$ python3 -q
>>> import numpy as np
>>> np.set_printoptions(suppress=True, linewidth=160)
>>> rd = lambda a: np.round(a, 3) + 0
>>> cent = np.sign(np.array([[7, 1, 3, 9], [6, 9, 5, 3], [6, 7, 4, 3], [2, 9, 7, 2]]))
>>> out = (np.tril(cent, -1) + np.eye(4)) @ (np.triu(cent, 1) + np.eye(4))
>>> vals = np.array([-2, 7, -4, 4])
>>> W0 = np.rint(out * vals @ np.linalg.inv(out)) + 0
>>> W0
array([[-11.,  20., -19.,   8.],
       [-18.,  38., -38.,  16.],
       [-18.,  42., -50.,  24.],
       [-18.,  42., -54.,  28.]])
>>> vals, evecs = np.linalg.eig(W0)
>>> rd(W0 @ evecs[:, 0] - vals[0] * evecs[:, 0])
array([0., 0., 0., 0.])
>>> rd(np.sort(np.linalg.eigvals(W0.T)))
array([-4., -2.,  4.,  7.])
>>> rd(np.linalg.norm(W0, 2) / np.linalg.norm(W0))
np.float64(0.997)
>>> round(np.log10(np.linalg.cond(W0)))
3
>>> [round(float(x), 3) for x in np.linalg.svd(W0, compute_uv=False)[:3]]
[123.634, 8.89, 1.298]
>>> np.linalg.cond(W0) > 100
np.True_
>>> np.argsort(-np.linalg.norm(W0, axis=0).round(6), kind="stable")[:3]
array([2, 1, 3])
>>> rd(np.abs(np.linalg.svd(W0)[2][-1]))
array([0.275, 0.45 , 0.58 , 0.621])
>>> hat = np.triu(np.array([[-3, -2, 2, 2], [2, 1, -2, 0], [2, -3, 1, 1], [2, -3, 0, 1]]), 1) + np.eye(4)
>>> out = hat @ W0 @ np.linalg.inv(hat)
>>> np.linalg.matrix_rank(out)
np.int64(4)
>>> hat @ W0 - W0 @ hat
array([[ -36.,   70.,  -70.,  113.],
       [  36., -120.,  212.,   26.],
       [ -18.,    6.,   66.,  114.],
       [   0.,  -36.,  120.,   90.]])
>>> np.kron(np.eye(2, dtype=int), W0)
array([[-11.,  20., -19.,   8.,  -0.,   0.,  -0.,   0.],
       [-18.,  38., -38.,  16.,  -0.,   0.,  -0.,   0.],
       [-18.,  42., -50.,  24.,  -0.,   0.,  -0.,   0.],
       [-18.,  42., -54.,  28.,  -0.,   0.,  -0.,   0.],
       [ -0.,   0.,  -0.,   0., -11.,  20., -19.,   8.],
       [ -0.,   0.,  -0.,   0., -18.,  38., -38.,  16.],
       [ -0.,   0.,  -0.,   0., -18.,  42., -50.,  24.],
       [ -0.,   0.,  -0.,   0., -18.,  42., -54.,  28.]])
>>> rd(np.linalg.det(2 * W0)), rd(np.linalg.det(W0))
(np.float64(3584.0), np.float64(224.0))
>>> np.einsum("ii->", W0)
np.float64(5.0)
